$ python3 -q
>>> import numpy as np
>>> np.set_printoptions(precision=2, suppress=True, linewidth=200)
>>> A = np.load("x.npy")
>>> print(A)
[[1.   0.5  0.25 0.12 0.06]
 [0.5  1.   0.5  0.25 0.12]
 [0.25 0.5  1.   0.5  0.25]
 [0.12 0.25 0.5  1.   0.5 ]
 [0.06 0.12 0.25 0.5  1.  ]]
>>> L = np.linalg.cholesky(A)
>>> print(round(np.prod(np.diag(L)) ** 2, 2), np.round(np.linalg.det(A), 2))
0.32 0.32
>>> print(L @ L.T)
[[1.   0.5  0.25 0.12 0.06]
 [0.5  1.   0.5  0.25 0.12]
 [0.25 0.5  1.   0.5  0.25]
 [0.12 0.25 0.5  1.   0.5 ]
 [0.06 0.12 0.25 0.5  1.  ]]
>>> rng = np.random.default_rng(606)
>>> z = rng.permutation(5)
>>> print(z)
[0 1 3 4 2]
>>> Y = A[z][:, z]
>>> print(np.trace(Y))
5.0
>>> print(np.diag(Y))
[1. 1. 1. 1. 1.]
>>> print(np.allclose(Y, A))
False
>>> x = np.ones(5)
>>> for _ in range(4):
...     x = A @ x
...     x /= np.linalg.norm(x)
...     print(round(x @ A @ x, 2))
... 
2.25
2.26
2.26
2.26
>>> print(x)
[0.36 0.48 0.53 0.48 0.36]
>>> z = rng.permutation(5)
>>> Y = A[:, z] * rng.choice([-1, 1], 5)
>>> print(Y)
[[ 0.25 -0.06 -0.12 -1.   -0.5 ]
 [ 0.5  -0.12 -0.25 -0.5  -1.  ]
 [ 1.   -0.25 -0.5  -0.25 -0.5 ]
 [ 0.5  -0.5  -1.   -0.12 -0.25]
 [ 0.25 -1.   -0.5  -0.06 -0.12]]
>>> U, _, VT = np.linalg.svd(A.T @ Y)
>>> print(np.round(U @ VT, 2) + 0)
[[ 0.  0.  0. -1.  0.]
 [ 0.  0.  0.  0. -1.]
 [ 1.  0.  0.  0.  0.]
 [ 0.  0. -1.  0.  0.]
 [ 0. -1.  0.  0.  0.]]
>>> print(z)
[2 4 3 0 1]
>>> print(np.round(np.linalg.lstsq(A, Y)[0], 2) + 0)
[[ 0.  0.  0. -1.  0.]
 [ 0.  0.  0.  0. -1.]
 [ 1.  0.  0.  0.  0.]
 [ 0.  0. -1.  0.  0.]
 [ 0. -1.  0.  0.  0.]]
>>> vals, evecs = np.linalg.eig(A)
>>> print(round(float(np.prod(vals)), 2))
0.32
>>> print(np.sort(np.linalg.eigvals(A.T)))
[0.36 0.45 0.69 1.24 2.26]
>>> print(np.sort(np.linalg.eigvals(np.linalg.inv(A))))
[0.44 0.81 1.45 2.21 2.76]
